$ python -q
>>> import numpy as np
>>> import numpy.linalg as la
>>> np.set_printoptions(precision=2, suppress=True, linewidth=200)
>>> F = np.loadtxt("case5.csv", delimiter=",")
>>> F
array([[ 1.8 , -1.17,  1.15, -2.97, -0.58],
       [-2.05,  1.36, -1.36,  3.46,  0.7 ],
       [-0.78,  0.49, -0.54,  1.3 ,  0.27],
       [-0.67,  0.47, -0.49,  1.16,  0.24],
       [ 3.23, -2.17,  2.17, -5.45, -1.06],
       [-1.67,  1.17, -1.11,  2.77,  0.59],
       [-1.28,  0.87, -0.85,  2.11,  0.44],
       [ 5.76, -3.88,  3.87, -9.62, -1.94],
       [ 1.78, -1.19,  1.2 , -2.97, -0.58],
       [-1.82,  1.21, -1.18,  3.  ,  0.57],
       [-2.24,  1.5 , -1.53,  3.75,  0.78],
       [-0.05, -0.01,  0.  ,  0.02, -0.01],
       [ 0.45, -0.27,  0.31, -0.73, -0.17],
       [ 1.91, -1.28,  1.29, -3.2 , -0.67],
       [ 2.01, -1.37,  1.3 , -3.27, -0.66],
       [ 0.08, -0.09,  0.04, -0.13, -0.02],
       [-3.43,  2.3 , -2.3 ,  5.68,  1.17],
       [ 2.19, -1.45,  1.46, -3.59, -0.73],
       [ 0.44, -0.28,  0.28, -0.73, -0.18],
       [ 0.92, -0.61,  0.6 , -1.51, -0.3 ],
       [-0.38,  0.25, -0.24,  0.65,  0.14],
       [-0.4 ,  0.23, -0.28,  0.71,  0.13]])
>>> Ac = F - F.mean(axis=0)
>>> left, s, vt = la.svd(Ac, full_matrices=False)
>>> np.abs(vt[0]).argmax()
np.int64(3)
>>> vt[0] * np.sign(vt[0, np.abs(vt[0]).argmax()])
array([-0.46,  0.31, -0.31,  0.76,  0.15])
>>> la.matrix_rank(Ac)
np.int64(5)
>>> np.round((s ** 2).sum() ** 2 / (s ** 4).sum(), 2)
np.float64(1.0)
>>> np.abs(left[:, 0]).argmax()
np.int64(7)
>>> np.round(s ** 2 / (s ** 2).sum(), 2) + 0
array([1., 0., 0., 0., 0.])
>>> np.round(np.abs(vt[-1]), 2) + 0
array([0.21, 0.  , 0.74, 0.3 , 0.57])
>>> np.searchsorted(np.cumsum(s ** 2) / (s ** 2).sum(), 0.9) + 1
np.int64(1)
